In [1]: import numpy as np

In [2]: from numpy import linalg as LA

In [3]: np.set_printoptions(precision=2, suppress=True, linewidth=160)

In [4]: M = np.loadtxt("mat.csv", delimiter=",")

In [5]: M
Out[5]: 
array([[ 1.1, -0.8, -0.2, -0.6, -0.3, -0.3],
       [-0.4, -0.5, -0.7,  2. , -1.3,  0.4],
       [ 1.2, -0.1,  0.3, -1.8,  1.2,  0.1],
       [ 0.6,  2.3,  0.9, -0.3,  1.2,  2.2],
       [-0.5,  1. ,  0.9,  0.1,  0.7,  0.4],
       [-1.1, -1.2,  2. , -1.7,  1.5, -0.2],
       [-1.2,  1.7,  0.1, -0.4,  0.2,  0.4],
       [-0.9, -0.7, -0.7,  1. , -2.8,  0.4],
       [ 1.7,  1.2,  0.7,  0.9,  0.9,  0.5],
       [ 1. ,  0.4,  1.3, -0.2,  0.9,  0.1],
       [-2.8, -0.6,  1.1,  0.5,  1.2,  0.2],
       [ 0.1, -0.3,  1. ,  0.9,  0.7,  1.2],
       [-0.8, -0.3, -0.4,  0.5, -0.8, -1.1],
       [-0.4, -3.1,  1.6, -1.4,  1.4, -0.5],
       [-0.4, -0.8,  0. ,  1.6, -0.8,  0.6],
       [ 0.1, -0.4,  1.6, -0.1,  0.9, -1.5],
       [-0.6, -0.4,  0.9, -0.1, -0.6, -0.1],
       [ 0.2,  1.8, -0.1,  0.2,  1.7, -1.8],
       [-3.9, -2.4,  4.2,  2.4, -2.4, -2.1],
       [ 0.1, -1.7, -1.1, -0.8,  0.8, -1. ],
       [ 2.3, -0.5,  0.7,  0.1, -1. ,  0. ],
       [-2. ,  0.4, -1.5, -1.1, -0.9,  2.3]])

In [6]: Xc = M - M.mean(axis=0)

In [7]: V = LA.svd(Xc)[2][:5]

In [8]: A2 = Xc - Xc @ V.T @ V

In [9]: A2.std(axis=0)
Out[9]: array([0.02, 0.21, 0.16, 0.36, 0.34, 0.12])

In [10]: (Xc @ V.T).std(axis=0)
Out[10]: array([1.84, 1.42, 1.14, 1.07, 0.83])

In [11]: basis = 5 * np.array([[0.2, 0.4, -0.5, -1.2, 2.0, -0.8, 0.3],
    ...:     [0.9, -0.1, 2.2, 0.7, -0.5, -0.8, 0.1]])

In [12]: rng = np.random.default_rng(733)

In [13]: idx = rng.integers(0, 2, 14)

In [14]: J = basis[idx] + rng.normal(size=(14, 7))

In [15]: J
Out[15]: 
array([[ 3.88, -0.13, 11.12,  3.78, -4.16, -2.12,  0.35],
       [ 1.28,  3.23, -3.58, -6.06,  9.39, -3.37, -0.04],
       [ 1.45,  3.38, -2.48, -6.82,  9.45, -5.56,  1.46],
       [ 7.42, -1.57, 10.22,  2.71, -1.82, -5.58,  0.21],
       [ 4.7 , -0.62, 10.08,  2.19, -2.42, -3.59,  0.73],
       [ 3.94, -1.12, 10.6 ,  3.1 , -3.62, -4.72, -0.06],
       [ 4.34, -0.46, 10.37,  4.03, -0.51, -4.87,  1.78],
       [ 3.7 , -0.51, 12.12,  5.68, -3.53, -4.67,  1.77],
       [ 2.66,  0.38, -4.38, -6.15,  8.41, -3.57,  2.8 ],
       [-1.83,  0.99, -1.88, -6.11, 10.54, -2.63,  1.14],
       [ 5.1 , -1.03, 12.29,  1.81, -1.9 , -7.15,  0.25],
       [ 0.63,  2.72, -1.98, -6.77,  9.94, -3.3 ,  1.79],
       [-1.02,  0.5 , -1.48, -5.98, 10.53, -3.83,  0.14],
       [ 0.76,  1.28, -3.9 , -6.63,  9.35, -4.03,  2.12]])

In [16]: A2 = np.c_[J[:, :2] @ np.array([[1, 1], [0, 2]]), np.array([-5, -3, 0, -2, -3, -3, -5, 1, 2, -2, -3, -5, 0, -3])]

In [17]: A2
Out[17]: 
array([[ 3.88,  3.63, -5.  ],
       [ 1.28,  7.73, -3.  ],
       [ 1.45,  8.2 ,  0.  ],
       [ 7.42,  4.28, -2.  ],
       [ 4.7 ,  3.47, -3.  ],
       [ 3.94,  1.69, -3.  ],
       [ 4.34,  3.41, -5.  ],
       [ 3.7 ,  2.68,  1.  ],
       [ 2.66,  3.42,  2.  ],
       [-1.83,  0.15, -2.  ],
       [ 5.1 ,  3.04, -3.  ],
       [ 0.63,  6.07, -5.  ],
       [-1.02, -0.02,  0.  ],
       [ 0.76,  3.32, -3.  ]])

In [18]: LA.norm(LA.qr(J)[0].T @ A2, axis=0) ** 2 / ((A2 ** 2).sum(axis=0) + 1e-12)
Out[18]: array([1.  , 1.  , 0.73])

In [19]: LA.matrix_rank(A2)
Out[19]: np.int64(3)

In [20]: np.round(LA.lstsq(J, A2[:, 0])[0], 2) + 0
Out[20]: array([1., 0., 0., 0., 0., 0., 0.])
